% ipython --no-banner

In [1]: import numpy as np

In [2]: import numpy.linalg as la

In [3]: np.set_printoptions(suppress=True, linewidth=100)

In [4]: E = np.loadtxt("a.csv", delimiter=",")

In [5]: E
Out[5]: 
array([[ 0.,  4.,  2.,  2.,  1.,  1.,  4.,  4.],
       [ 3.,  0.,  1.,  4.,  5.,  5.,  5.,  1.],
       [ 2.,  0.,  0.,  4.,  5.,  5.,  0.,  1.],
       [15.,  4.,  7., 22., 26., 26., 29.,  9.]])

In [6]: left, sigma, Vt = la.svd(E)

In [7]: sigma.round(3) + 0
Out[7]: array([56.775,  6.537,  3.582,  0.   ])

In [8]: np.argmax(sigma[:-1] / (sigma[1:] + 1e-6)) + 1
Out[8]: np.int64(3)

In [9]: M2 = left[:, :3] @ np.diag(sigma[:3]) @ Vt[:3]

In [10]: la.matrix_rank(M2)
Out[10]: np.int64(3)

In [11]: round(float(la.norm(E - M2, 2)), 3), round(float(sigma[3]), 3)
Out[11]: (0.0, 0.0)

In [12]: la.matrix_rank(E, rtol=0.05)
Out[12]: np.int64(3)

In [13]: rank = la.matrix_rank(E)

In [14]: rank
Out[14]: np.int64(3)

In [15]: null = la.svd(E)[2][rank:].T

In [16]: np.allclose(E @ null, 0)
Out[16]: True

In [17]: [int(la.matrix_rank(np.delete(E, i, axis=0))) for i in range(4)]
Out[17]: [3, 3, 2, 3]

In [18]: null.shape
Out[18]: (8, 5)

In [19]: [int(la.matrix_rank(E[:, :j + 1])) for j in range(8)]
Out[19]: [1, 2, 3, 3, 3, 3, 3, 3]

In [20]: la.matrix_rank(E.T @ E), la.matrix_rank(E @ E.T)
Out[20]: (np.int64(3), np.int64(3))

In [21]: round(float(np.trace(la.pinv(E) @ E)), 3)
Out[21]: 3.0

In [22]: np.round(E @ la.pinv(E) @ E, 3) + 0
Out[22]: 
array([[ 0.,  4.,  2.,  2.,  1.,  1.,  4.,  4.],
       [ 3.,  0.,  1.,  4.,  5.,  5.,  5.,  1.],
       [ 2.,  0.,  0.,  4.,  5.,  5.,  0.,  1.],
       [15.,  4.,  7., 22., 26., 26., 29.,  9.]])

In [23]: la.lstsq(E[:-1].T, E[-1])[2]
Out[23]: np.int32(3)

In [24]: try:
    ...:     la.inv(E)
    ...: except la.LinAlgError as e:
    ...:     print(e)
    ...: 
Last 2 dimensions of the array must be square

In [25]: x0 = np.array([3, -6, 5, -3, 1, -1, -9, 4])

In [26]: a = np.maximum(E @ x0, 0)

In [27]: np.maximum(E @ x0, 0) - np.maximum(-E @ x0, 0)
Out[27]: array([ -40.,  -39.,   -2., -235.])

In [28]: np.flatnonzero(a > 1e-9)
Out[28]: array([], dtype=int64)

In [29]: E.T @ a
Out[29]: array([0., 0., 0., 0., 0., 0., 0., 0.])
